>>> import numpy as np
>>> from numpy import linalg as LA
>>> np.set_printoptions(suppress=True, linewidth=100)
>>> tidy = lambda a: np.round(a, 2) + 0
>>> K = np.tanh(np.array([[0.1, 2.0],
...     [0.0, 0.3],
...     [-0.6, 0.4],
...     [-1.4, -0.8],
...     [0.3, 1.1],
...     [-0.4, 1.2],
...     [1.0, -0.7],
...     [-1.0, 1.4],
...     [-1.2, 0.3],
...     [0.1, 0.8],
...     [-1.0, 0.4],
...     [-0.9, 0.5],
...     [-1.9, 0.2],
...     [0.0, 1.5],
...     [-1.0, 1.0],
...     [0.8, 1.6],
...     [0.4, -1.4],
...     [-0.2, -0.8],
...     [1.5, -1.4],
...     [0.8, -1.5],
...     [0.0, 1.4],
...     [1.3, 1.2],
...     [0.8, 1.1],
...     [-1.8, 0.4],
...     [-0.6, -2.1],
...     [0.9, 0.6]]) @ np.array([[0.0, -1.5, 0.7], [-0.3, -0.6, 0.5]]))
>>> tidy(K)
array([[-0.54, -0.87,  0.79],
       [-0.09, -0.18,  0.15],
       [-0.12,  0.58, -0.22],
       [ 0.24,  0.99, -0.88],
       [-0.32, -0.8 ,  0.64],
       [-0.35, -0.12,  0.31],
       [ 0.21, -0.79,  0.34],
       [-0.4 ,  0.58,  0.  ],
       [-0.09,  0.92, -0.6 ],
       [-0.24, -0.56,  0.44],
       [-0.12,  0.85, -0.46],
       [-0.15,  0.78, -0.36],
       [-0.06,  0.99, -0.84],
       [-0.42, -0.72,  0.64],
       [-0.29,  0.72, -0.2 ],
       [-0.45, -0.97,  0.88],
       [ 0.4 ,  0.24, -0.4 ],
       [ 0.24,  0.65, -0.49],
       [ 0.4 , -0.89,  0.34],
       [ 0.42, -0.29, -0.19],
       [-0.4 , -0.69,  0.6 ],
       [-0.35, -0.99,  0.91],
       [-0.32, -0.95,  0.8 ],
       [-0.12,  0.99, -0.79],
       [ 0.56,  0.97, -0.9 ],
       [-0.18, -0.94,  0.73]])
>>> cen = K - K.mean(axis=0)
>>> left, s, Vt = LA.svd(cen, full_matrices=False)
>>> tidy(Vt[0] * np.sign(Vt[0, np.abs(Vt[0]).argmax()]))
array([ 0.15,  0.79, -0.6 ])
>>> tidy(cen.mean(axis=0))
array([0., 0., 0.])
>>> np.abs(left[:, 0]).argmax()
np.int64(24)
>>> LA.matrix_rank(cen)
np.int64(3)
>>> tidy(s)
array([4.97, 1.56, 0.34])
>>> tidy((s ** 2).sum() ** 2 / (s ** 4).sum())
np.float64(1.2)
>>> np.abs(Vt[0]).argmax()
np.int64(1)
>>> idx = K[:, 2] > np.median(K[:, 2])
>>> u = K[idx].mean(axis=0) - K[~idx].mean(axis=0)
>>> np.argsort(-np.abs(u).round(6), kind="stable")
array([1, 2, 0])
>>> (((K - K.mean(axis=0)) @ u > 0) == idx).mean()
np.float64(1.0)
>>> cen = K - K.mean(axis=0)
>>> vecs = LA.svd(cen)[2][:2]
>>> M2 = cen - cen @ vecs.T @ vecs
>>> tidy(np.diag(vecs.T @ vecs))
array([0.77, 0.77, 0.45])
>>> LA.norm(M2, axis=1).round(6).argmax()
np.int64(12)
>>> arr = np.loadtxt("arr.csv", delimiter=",")
>>> arr
array([[ 1.01,  0.6 ,  0.91],
       [ 0.08, -0.17, -0.05],
       [-0.09, -0.14,  0.09],
       [ 2.76,  1.79,  2.57],
       [ 2.8 ,  1.9 ,  2.52],
       [ 2.59,  1.99,  2.81],
       [ 2.77,  1.8 ,  2.59],
       [ 0.87,  0.71,  0.79],
       [ 2.65,  1.84,  2.72],
       [-0.05,  0.02,  0.15],
       [-0.21, -0.04,  0.02],
       [ 0.1 ,  0.04,  0.01],
       [ 0.9 ,  0.63,  0.93],
       [ 1.73,  1.23,  1.67],
       [-0.14, -0.07, -0.2 ],
       [ 0.91,  0.62,  0.84],
       [-0.02,  0.07, -0.12],
       [-0.13, -0.23, -0.13],
       [ 2.68,  1.71,  2.61],
       [ 2.48,  1.84,  2.66],
       [ 0.83,  0.48,  0.88],
       [ 0.87,  0.52,  0.91],
       [ 0.03, -0.05, -0.01],
       [ 2.79,  1.85,  2.68],
       [ 2.71,  1.69,  2.68]])
>>> u = np.array([2, 1])
>>> tidy(np.cross(arr[21, :3], arr[17, :3]))
array([ 0.14, -0.01, -0.13])
>>> tidy(np.correlate(arr[21], arr[17], "full"))
array([-0.11, -0.27, -0.35, -0.28, -0.12])
>>> tidy(np.polyval(u, arr[21]))
array([2.74, 2.04, 2.82])
